In [1]: import numpy as np

In [2]: np.set_printoptions(precision=4, suppress=True, linewidth=100)

In [3]: m1 = np.diag(3 * np.array([-4, -3, -3, 1])) + np.array([[1, -1, 0, -1], [0, 0, 0, -3], [-1, 2, 3, 1], [-3, -1, 0, -2]])

In [4]: print(m1)
[[-11  -1   0  -1]
 [  0  -9   0  -3]
 [ -1   2  -6   1]
 [ -3  -1   0   1]]

In [5]: rng = np.random.default_rng(69)

In [6]: labels = rng.permutation(4)

In [7]: print(labels)
[0 1 3 2]

In [8]: B = m1[labels][:, labels]

In [9]: round(np.linalg.det(B), 4), round(float(np.linalg.det(m1[labels])), 4)
Out[9]: (np.float64(-900.0), 900.0)

In [10]: np.trace(B)
Out[10]: np.int64(-25)

In [11]: np.allclose(B, m1)
Out[11]: False

In [12]: print(B)
[[-11  -1  -1   0]
 [  0  -9  -3   0]
 [ -3  -1   1   0]
 [ -1   2   1  -6]]

In [13]: G = m1.T @ m1

In [14]: np.diag(G)
Out[14]: array([131,  87,  36,  12])

In [15]: (m1 @ m1.T).shape
Out[15]: (4, 4)

In [16]: np.linalg.svd(m1, compute_uv=False) ** 2
Out[16]: array([135.8381,  95.6719,  32.5768,   1.9132])

In [17]: print(np.linalg.matrix_rank(G))
4

In [18]: W = np.array([[0, 2, 0, 2, 1], [1, 0, 2, 1, 0], [2, 2, 0, 1, 1], [1, 1, 0, 0, 0]])

In [19]: b = np.array([4, 9, 1, 3, 7])

In [20]: hid = np.maximum(m1 @ W + b, 0)

In [21]: print(np.linalg.matrix_rank(hid))
4

In [22]: (hid > 0).mean(axis=0)
Out[22]: array([0.5 , 0.5 , 0.25, 0.  , 0.5 ])

In [23]: hid
Out[23]: 
array([[2, 0, 0, 0, 0],
       [0, 6, 0, 0, 7],
       [0, 0, 5, 0, 0],
       [4, 4, 0, 0, 4]])

In [24]: print((hid > 0).astype(int))
[[1 0 0 0 0]
 [0 1 0 0 1]
 [0 0 1 0 0]
 [1 1 0 0 1]]

In [25]: W2 = np.array([[-7, -8], [-9, -6], [-8, -2], [5, -8], [-5, 7]])

In [26]: hid @ W2
Out[26]: 
array([[-14, -16],
       [-89,  13],
       [-40, -10],
       [-84, -28]])

In [27]: print((hid @ W2).round(6).argmax(axis=1))
[0 1 1 1]

In [28]: W @ W2
Out[28]: 
array([[-13, -21],
       [-18, -20],
       [-32, -29],
       [-16, -14]])

In [29]: mat = np.array([[0.7, -0.2], [-1.3, -0.6]])

In [30]: mat[1] = mat[0] + 0.3 * rng.normal(size=2)

In [31]: print(mat)
[[ 0.7    -0.2   ]
 [ 1.4985 -0.4984]]

In [32]: # column 0 is much longer than the rest

In [33]: x = np.array([-1, -5])

In [34]: h = np.maximum(mat @ x, 0)

In [35]: h
Out[35]: array([0.3   , 0.9937])

In [36]: mat * (h > 1e-9)[:, None]
Out[36]: 
array([[ 0.7   , -0.2   ],
       [ 1.4985, -0.4984]])

In [37]: np.maximum(mat @ x, 0) - np.maximum(-mat @ x, 0)
Out[37]: array([0.3   , 0.9937])

In [38]: U, s, vt = np.linalg.svd(mat)

In [39]: np.argmax(s[:-1] / (s[1:] + 1e-6)) + 1
Out[39]: np.int64(1)

In [40]: B = U[:, :1] @ np.diag(s[:1]) @ vt[:1]

In [41]: round(float(np.linalg.norm(mat - B) / np.linalg.norm(mat)), 4)
Out[41]: 0.0163

In [42]: print(B)
[[ 0.6921 -0.2244]
 [ 1.5022 -0.4872]]

In [43]: np.linalg.matrix_rank(mat, rtol=0.05)
Out[43]: np.int64(1)

In [44]: np.linalg.eigvals(mat)
Out[44]: array([ 0.3444, -0.1429])

In [45]: print(np.kron(np.eye(2, dtype=int), mat))
[[ 0.7    -0.2     0.     -0.    ]
 [ 1.4985 -0.4984  0.     -0.    ]
 [ 0.     -0.      0.7    -0.2   ]
 [ 0.     -0.      1.4985 -0.4984]]

In [46]: np.poly(mat)
Out[46]: array([ 1.    , -0.2016, -0.0492])

In [47]: np.round(np.linalg.det(mat[::-1]), 4)
Out[47]: np.float64(0.0492)

In [48]: mat.sum(axis=1)
Out[48]: array([0.5   , 1.0001])

In [49]: print(np.round(np.linalg.norm(mat), 4))
1.739

In [50]: np.count_nonzero(mat)
Out[50]: np.int64(4)

In [51]: print(np.unravel_index(np.abs(mat).argmax(), mat.shape))
(np.int64(1), np.int64(0))

In [52]: np.linalg.rank(mat)
AttributeError: module 'numpy.linalg' has no attribute 'rank'


In [53]: mat.sum(axis=0)
Out[53]: array([ 2.1985, -0.6984])

In [54]: E = np.load("run1.npy")

In [55]: E
Out[55]: 
array([[0, 0, 0, 0],
       [1, 0, 2, 1],
       [2, 1, 6, 3]])

In [56]: E.reshape(3, 5)
ValueError: cannot reshape array of size 12 into shape (3,5)


In [57]: print(E.reshape(2, -1))
[[0 0 0 0 1 0]
 [2 1 2 1 6 3]]

In [58]: E.ravel(order="F")
Out[58]: array([0, 1, 2, 0, 0, 1, 0, 2, 6, 0, 1, 3])

In [59]: blk = E.reshape(3, 2, -1)

In [60]: np.einsum("ihd,jhd->hij", blk, blk).shape
Out[60]: (2, 3, 3)

In [61]: np.swapaxes(blk, 1, 2)[1]
Out[61]: 
array([[1, 2],
       [0, 1]])

In [62]: blk.shape
Out[62]: (3, 2, 2)

In [63]: arr = np.loadtxt("arr.csv", delimiter=",")

In [64]: arr
Out[64]: 
array([[3., 1., 3., 1., 3., 1.],
       [4., 3., 4., 3., 4., 3.],
       [2., 3., 2., 3., 2., 3.],
       [3., 1., 3., 1., 3., 1.],
       [4., 3., 4., 3., 4., 3.],
       [2., 3., 2., 3., 2., 3.]])

In [65]: r = np.linalg.matrix_rank(arr)

In [66]: print(r)
2

In [67]: ns = np.linalg.svd(arr)[2][r:].T

In [68]: np.allclose(arr @ ns, 0)
Out[68]: True

In [69]: np.round(ns @ ns.T, 4) + 0
Out[69]: 
array([[ 0.6667,  0.    , -0.3333,  0.    , -0.3333,  0.    ],
       [ 0.    ,  0.6667,  0.    , -0.3333,  0.    , -0.3333],
       [-0.3333,  0.    ,  0.6667,  0.    , -0.3333,  0.    ],
       [ 0.    , -0.3333,  0.    ,  0.6667,  0.    , -0.3333],
       [-0.3333,  0.    , -0.3333,  0.    ,  0.6667,  0.    ],
       [ 0.    , -0.3333,  0.    , -0.3333,  0.    ,  0.6667]])

In [70]: print([int(np.linalg.matrix_rank(arr[:, :j + 1])) for j in range(6)])
[1, 2, 2, 2, 2, 2]

In [71]: [int(np.linalg.matrix_rank(np.delete(arr, i, axis=0))) for i in range(6)]
Out[71]: [2, 2, 2, 2, 2, 2]

In [72]: print([int(np.linalg.matrix_rank(arr[:i])) for i in range(1, len(arr) + 1)])
[1, 2, 2, 2, 2, 2]
